$ python -q
>>> import numpy as np
>>> from numpy import linalg as LA
>>> np.set_printoptions(precision=4, suppress=True, linewidth=120)
>>> E = np.loadtxt("arr.csv", delimiter=",")
>>> print(E)
[[ -5.  15.  -5.  15.]
 [  4. -12.   4. -12.]
 [ -5.  15.  -5.  15.]]
>>> out = np.array([[3, 0, 2], [-3, -2, 1]])
>>> basis = np.kron(out, E)
>>> print(np.round(LA.norm(basis, 2), 4), round(LA.norm(out, 2) * LA.norm(E, 2), 4))
164.5708 164.5708
>>> print(basis)
[[-15.  45. -15.  45.  -0.   0.  -0.   0. -10.  30. -10.  30.]
 [ 12. -36.  12. -36.   0.  -0.   0.  -0.   8. -24.   8. -24.]
 [-15.  45. -15.  45.  -0.   0.  -0.   0. -10.  30. -10.  30.]
 [ 15. -45.  15. -45.  10. -30.  10. -30.  -5.  15.  -5.  15.]
 [-12.  36. -12.  36.  -8.  24.  -8.  24.   4. -12.   4. -12.]
 [ 15. -45.  15. -45.  10. -30.  10. -30.  -5.  15.  -5.  15.]]
>>> print(np.round(LA.norm(basis, 2) / LA.norm(basis), 4))
0.8717
>>> print([round(float(x), 4) for x in LA.svd(basis, compute_uv=False)[:3]])
[164.5708, 92.5011, 0.0]
>>> print(np.argsort(-LA.norm(basis, axis=0).round(6), kind="stable")[:3])
[1 3 9]
>>> print(LA.matrix_rank(basis, rtol=0.1))
2
>>> print(LA.cond(E) > 100)
True
>>> print([round(float(x), 4) for x in LA.svd(E, compute_uv=False)[:3]])
[36.3318, 0.0, 0.0]
>>> f = np.array([2, 1])
>>> print(np.array([np.convolve(row, f, "same") for row in E]))
[[-10.  25.   5.  25.]
 [  8. -20.  -4. -20.]
 [-10.  25.   5.  25.]]
>>> print(np.cross(E[0, :3], E[1, :3]))
[0. 0. 0.]
>>> print(np.correlate(E[0], E[1], "full"))
[  60. -200.  180. -400.  180. -200.   60.]
>>> print(np.convolve(E[0], f))
[-10.  25.   5.  25.  15.]
>>> left, sig, Vt = LA.svd(E, full_matrices=False)
>>> print(np.round(left.T @ E @ Vt.T, 4) + 0)
[[36.3318  0.      0.    ]
 [ 0.      0.      0.    ]
 [ 0.      0.      0.    ]]
>>> print((sig > 1e-8).sum())
1
